$ python -q
>>> import numpy as np
>>> import numpy.linalg as la
>>> np.set_printoptions(precision=3, suppress=True, linewidth=160, sign=" ")
>>> def tidy(a):
...     return np.round(a, 3) + 0
... 
>>> X = np.loadtxt("sample9.csv", delimiter=",")
>>> X
array([[ 0.,  0.,  0.,  0.,  0.,  3.],
       [ 0.,  0.,  0.,  0.,  0.,  0.],
       [ 0.,  0.,  0.,  0.,  0.,  4.],
       [ 0.,  0.,  0.,  0.,  0.,  4.],
       [ 0.,  0.,  0.,  0.,  0.,  1.],
       [ 3.,  0.,  4.,  4.,  1.,  0.]])
>>> U, sv, VT = la.svd(X)
>>> np.argmax(sv[:-1] / (sv[1:] + 1e-6)) + 1
np.int64(2)
>>> B = U[:, :2] @ np.diag(sv[:2]) @ VT[:2]
>>> la.matrix_rank(B)
np.int64(2)
>>> tidy(B)
array([[ 0.,  0.,  0.,  0.,  0.,  3.],
       [ 0.,  0.,  0.,  0.,  0.,  0.],
       [ 0.,  0.,  0.,  0.,  0.,  4.],
       [ 0.,  0.,  0.,  0.,  0.,  4.],
       [ 0.,  0.,  0.,  0.,  0.,  1.],
       [ 3.,  0.,  4.,  4.,  1.,  0.]])
>>> la.matrix_rank(X, rtol=0.05)
np.int64(2)
>>> tidy(np.abs(X - B).max())
np.float64(0.0)
>>> w, evecs = la.eigh(B)
>>> vec = np.array([-6, 9, -5, -5, 3, -9])
>>> vec @ B @ vec
np.float64(990.0)
>>> tidy(evecs * np.abs(w) @ evecs.T)
array([[ 1.389,  0.   ,  1.852,  1.852,  0.463,  0.   ],
       [ 0.   ,  0.   ,  0.   ,  0.   ,  0.   ,  0.   ],
       [ 1.852,  0.   ,  2.469,  2.469,  0.617,  0.   ],
       [ 1.852,  0.   ,  2.469,  2.469,  0.617,  0.   ],
       [ 0.463,  0.   ,  0.617,  0.617,  0.154,  0.   ],
       [ 0.   ,  0.   ,  0.   ,  0.   ,  0.   ,  6.481]])
>>> tidy(evecs * np.maximum(w, 0) @ evecs.T)
array([[ 0.694,  0.   ,  0.926,  0.926,  0.231,  1.5  ],
       [ 0.   ,  0.   ,  0.   ,  0.   ,  0.   ,  0.   ],
       [ 0.926,  0.   ,  1.234,  1.234,  0.309,  2.   ],
       [ 0.926,  0.   ,  1.234,  1.234,  0.309,  2.   ],
       [ 0.231,  0.   ,  0.309,  0.309,  0.077,  0.5  ],
       [ 1.5  ,  0.   ,  2.   ,  2.   ,  0.5  ,  3.24 ]])
>>> (np.sign(evecs[:, -1].round(6)) == np.sign(evecs[0, -1].round(6))).astype(int)
array([ 1,  0,  1,  1,  1,  1])
>>> la.matrix_rank(X, rtol=0.1)
np.int64(2)
>>> np.argsort(-la.norm(X, axis=0).round(6), kind="stable")[:3]
array([ 5,  2,  3])
>>> np.trace(X)
np.float64(0.0)
>>> tidy(la.matrix_power(X, 2))
array([[  9.,   0.,  12.,  12.,   3.,   0.],
       [  0.,   0.,   0.,   0.,   0.,   0.],
       [ 12.,   0.,  16.,  16.,   4.,   0.],
       [ 12.,   0.,  16.,  16.,   4.,   0.],
       [  3.,   0.,   4.,   4.,   1.,   0.],
       [  0.,   0.,   0.,   0.,   0.,  42.]])
>>> tidy(np.sort(np.abs(la.eigvals(X))))
array([ 0.   ,  0.   ,  0.   ,  0.   ,  6.481,  6.481])
